>>> import numpy as np
>>> from numpy import linalg as LA
>>> np.set_printoptions(suppress=True, linewidth=100)
>>> F = np.loadtxt("w.csv", delimiter=",")
>>> print(F)
[[0. 0. 0.]
 [1. 0. 1.]
 [0. 0. 0.]
 [2. 0. 2.]]
>>> # columns 0 and 2 are equal
>>> Uu, sv, VT = LA.svd(F, full_matrices=False)
>>> print(np.round(Uu.T @ Uu, 2) + 0)
[[1. 0. 0.]
 [0. 1. 0.]
 [0. 0. 1.]]
>>> print(round(float(np.sqrt((sv ** 2).sum())), 2), np.round(LA.norm(F), 2))
3.16 3.16
>>> print(np.round(np.abs(VT[0]), 2))
[0.71 0.   0.71]
>>> print(np.round(VT @ VT.T, 2) + 0)
[[1. 0. 0.]
 [0. 1. 0.]
 [0. 0. 1.]]
>>> print(Uu.shape, sv.shape, VT.shape)
(4, 3) (3,) (3, 3)
>>> print(np.round(sv / sv[0], 2) + 0)
[1. 0. 0.]
>>> print(np.abs(np.diag(LA.qr(F)[1])) > 1e-9)
[ True False False]
>>> print(round(np.trace(LA.pinv(F) @ F), 2))
1.0
>>> print(LA.lstsq(F[:-1].T, F[-1])[2])
1
>>> Uu, sv, VT = LA.svd(F)
>>> V = VT[:(sv > 1e-8).sum()]
>>> rng = np.random.default_rng(59477)
>>> x0 = F[1] + -2 * F[0] + rng.integers(2) * np.eye(3)[1]
>>> print(x0)
[1. 0. 1.]
>>> print(LA.matrix_rank(np.vstack([F, x0])))
1
>>> print(np.round(V.T @ V, 2))
[[0.5 0.  0.5]
 [0.  0.  0. ]
 [0.5 0.  0.5]]
>>> rank = LA.matrix_rank(F)
>>> print(rank)
1
>>> null = LA.svd(F)[2][rank:].T
>>> print([int(LA.matrix_rank(F[:i])) for i in range(1, len(F) + 1)])
[0, 1, 1, 1]
>>> print(null.shape)
(3, 2)
>>> print(np.round(null @ null.T, 2))
[[ 0.5  0.  -0.5]
 [ 0.   1.   0. ]
 [-0.5  0.   0.5]]
>>> feats = np.load("data.npy")
>>> print(feats)
[[ 1.3   0.6  -1.3  -0.3 ]
 [ 1.47  0.6  -1.24 -0.41]
 [-0.4  -0.7  -0.7   1.3 ]]
>>> x0 = np.array([2, 1, 0, 1])
>>> a = np.maximum(feats @ x0, 0)
>>> print(np.round(np.maximum(feats @ (3 * x0), 0), 2))
[8.7  9.39 0.  ]
>>> print(a)
[2.9  3.13 0.  ]
>>> print(np.round(feats.T @ a, 2))
[ 8.37  3.62 -7.65 -2.15]
>>> mat = np.load("sample6.npy")
>>> print(mat)
[[1 5 7 0]
 [3 6 6 5]
 [9 8 4 7]
 [9 4 7 4]]
>>> O, r_ = LA.qr(mat)
>>> print(np.round(np.abs(np.diag(r_)), 2))
[13.11  6.42  5.31  2.36]
>>> print(round(float(np.trace(O @ O.T)), 2))
4.0
>>> print(O.shape, r_.shape)
(4, 4) (4, 4)
>>> print(np.round(O.T @ O, 2) + 0)
[[1. 0. 0. 0.]
 [0. 1. 0. 0.]
 [0. 0. 1. 0.]
 [0. 0. 0. 1.]]
>>> idx = rng.permutation(4)
>>> M2 = mat[:, idx] * rng.choice([-1, 1], 4)
>>> print(M2)
[[-1  0  7  5]
 [-3  5  6  6]
 [-9  7  4  8]
 [-9  4  7  4]]
>>> Uu, _, VT = LA.svd(mat.T @ M2)
>>> print(idx)
[0 3 2 1]
>>> print(mat[0] @ mat[1])
75
>>> print(np.round(LA.norm(mat, axis=0), 2))
[13.11 11.87 12.25  9.49]
>>> print(LA.norm(mat, axis=1).argmax())
2
>>> print(np.round(LA.norm(mat, "nuc"), 2))
34.63
>>> W0 = np.loadtxt("dump.csv", delimiter=",")
>>> print(W0)
[[ 1. -2.  4.]
 [ 1. -1.  1.]
 [ 1.  0.  0.]]
>>> M2 = LA.inv(W0)
>>> print(M2)
[[ 0.   0.   1. ]
 [ 0.5 -2.   1.5]
 [ 0.5 -1.   0.5]]
>>> print(round(LA.slogdet(W0)[0], 2))
1.0
>>> print(W0 @ M2)
[[1. 0. 0.]
 [0. 1. 0.]
 [0. 0. 1.]]
